$ python3 -q
>>> import numpy as np
>>> np.set_printoptions(precision=3, suppress=True, linewidth=120, sign=" ")
>>> def tidy(a):
...     return np.round(a, 3) + 0
... 
>>> arr = np.load("data.npy")
>>> arr
array([[ 1,  0,  0,  0],
       [ 0,  0,  0,  0],
       [ 0,  0,  0,  0],
       [ 0,  0,  0,  2]])
>>> # symmetric
>>> vals, vecs = np.linalg.eigh(arr)
>>> (vals > 1e-8).sum(), (vals < -1e-8).sum()
(np.int64(2), np.int64(0))
>>> vecs.T @ arr @ vecs
array([[ 0.,  0.,  0.,  0.],
       [ 0.,  0.,  0.,  0.],
       [ 0.,  0.,  1.,  0.],
       [ 0.,  0.,  0.,  2.]])
>>> vals
array([ 0.,  0.,  1.,  2.])
>>> np.abs(vecs[:, -1])
array([ 0.,  0.,  0.,  1.])
>>> np.unique(vals.round(6) + 0, return_counts=True)[1]
array([ 2,  1,  1])
>>> vals.sum(), np.trace(arr)
(np.float64(3.0), np.int64(3))
>>> vecs @ np.diag(vals) @ vecs.T
array([[ 1.,  0.,  0.,  0.],
       [ 0.,  0.,  0.,  0.],
       [ 0.,  0.,  0.,  0.],
       [ 0.,  0.,  0.,  2.]])
>>> tidy(np.linalg.eigvalsh(arr @ arr))
array([ 0.,  0.,  1.,  4.])
>>> vecs.T @ vecs
array([[ 1.,  0.,  0.,  0.],
       [ 0.,  1.,  0.,  0.],
       [ 0.,  0.,  1.,  0.],
       [ 0.,  0.,  0.,  1.]])
>>> tidy(np.linalg.eigvalsh(arr + 5 * np.eye(4)))
array([ 5.,  5.,  6.,  7.])
>>> left, sv, Vt = np.linalg.svd(arr)
>>> sv
array([ 2.,  1.,  0.,  0.])
>>> A2 = left[:, :2] @ np.diag(sv[:2]) @ Vt[:2]
>>> tidy(np.linalg.norm(arr - A2) / np.linalg.norm(arr))
np.float64(0.0)
>>> tidy(np.linalg.norm(arr - A2, 2)), sv[2]
(np.float64(0.0), np.float64(0.0))
>>> A2
array([[ 1.,  0.,  0.,  0.],
       [ 0.,  0.,  0.,  0.],
       [ 0.,  0.,  0.,  0.],
       [ 0.,  0.,  0.,  2.]])
>>> np.linalg.matrix_rank(A2)
np.int64(2)
>>> np.linalg.matrix_rank(arr, rtol=0.05)
np.int64(2)
